$ ipython --no-banner

In [1]: import numpy as np

In [2]: np.set_printoptions(precision=4, suppress=True, linewidth=140, sign=" ")

In [3]: E = np.loadtxt("data.csv", delimiter=",")

In [4]: print(E)
[[-6.0252  1.8937  8.0721 -3.9256  2.0059]
 [-6.0722 -1.1271  5.9852 -1.0501 -0.8794]
 [ 3.0691 -1.1262 -4.0947  2.0877 -0.9859]]

In [5]: print(round(np.linalg.norm(E[1] - E[2]), 4))
13.9651

In [6]: print(np.linalg.norm(E, axis=1).argmax())
0

In [7]: print(np.round(E[1] @ E[2], 4))
-43.1997

In [8]: print(np.linalg.norm(E, axis=1))
[ 11.1571   8.7087   5.7258]

In [9]: other = E / np.sqrt((E ** 2).mean(axis=1, keepdims=True))

In [10]: print(np.linalg.norm(other, axis=1))
[ 2.2361  2.2361  2.2361]

In [11]: print(np.round(np.linalg.norm(E), 4))
15.2679

In [12]: print(E.shape)
(3, 5)

In [13]: print(np.abs(E).max())
8.0721

In [14]: print(np.unravel_index(np.abs(E).argmax(), E.shape))
(np.int64(0), np.int64(2))

In [15]: print(E - E[0])
[[  0.       0.       0.       0.       0.    ]
 [ -0.047   -3.0208  -2.0869   2.8755  -2.8853]
 [  9.0943  -3.0199 -12.1668   6.0133  -2.9918]]

In [16]: print(E.sum(axis=1))
[ 2.0209 -3.1436 -1.05  ]

In [17]: print(E.mean(axis=0))
[-3.0094 -0.1199  3.3209 -0.9627  0.0469]

In [18]: print(E.sum(axis=0))
[-9.0283 -0.3596  9.9626 -2.888   0.1406]

In [19]: left, sv, vt = np.linalg.svd(E)

In [20]: print(sv)
[ 14.8429   3.5747   0.1302]

In [21]: other = left[:, :2] @ np.diag(sv[:2]) @ vt[:2]

In [22]: print(np.round(np.linalg.norm(E - other) / np.linalg.norm(E), 4))
0.0085

In [23]: print(np.linalg.matrix_rank(E, rtol=0.05))
2

In [24]: print(np.linalg.matrix_rank(other))
2

In [25]: print(round(np.abs(E - other).max(), 4))
0.0803
